>>> import numpy as np
>>> np.set_printoptions(suppress=True, linewidth=120)
>>> def rnd(a):
...     return np.round(a, 3) + 0
... 
>>> M = np.array([[2.05, -4.0], [2.0, -3.95]])
>>> out = np.linalg.inv(M)
>>> rnd(np.linalg.cond(M))
np.float64(408.254)
>>> np.allclose(out, M.T)
False
>>> rnd(out)
array([[ 40.513, -41.026],
       [ 20.513, -21.026]])
>>> rnd(np.linalg.det(M) * np.linalg.det(out))
np.float64(1.0)
>>> (np.abs(out) > 1e-9).astype(int)
array([[1, 1],
       [1, 1]])
>>> O = out.astype(float).copy()
>>> for j in range(2):
...     O[:, j] -= O[:, :j] @ (O[:, :j].T @ O[:, j])
...     O[:, j] /= np.linalg.norm(O[:, j])
... 
>>> rnd(O)
array([[ 0.892,  0.452],
       [ 0.452, -0.892]])
>>> rnd(O.T @ out)
array([[ 45.41 , -46.099],
       [  0.   ,   0.226]])
>>> m1 = np.array([[-0.5, 0.5], [-0.4, -0.6], [1.7, 0.1]])
>>> m1[:, 1] *= 10
>>> m1
array([[-0.5,  5. ],
       [-0.4, -6. ],
       [ 1.7,  1. ]])
>>> x0 = np.array([-2, 1])
>>> rhs = m1 @ x0
>>> rnd(np.linalg.lstsq(m1, rhs)[0])
array([-2.,  1.])
>>> try:
...     np.linalg.solve(m1, rhs)
... except np.linalg.LinAlgError as e:
...     print("failed:", e)
... 
failed: Last 2 dimensions of the array must be square
>>> rng = np.random.default_rng(622092)
>>> rhs = rhs + 0.3 * rng.normal(size=3)
>>> rnd(rhs)
array([ 6.368, -5.377, -2.474])
>>> beta, *_ = np.linalg.lstsq(m1, rhs)
>>> rnd(m1.T @ (rhs - m1 @ beta))
array([0., 0.])
>>> [round(float(np.linalg.norm(np.linalg.solve(m1.T @ m1 + lam * np.eye(2), m1.T @ rhs))), 2) for lam in (0, 1, 10, 100)]
[2.34, 1.89, 1.0, 0.39]
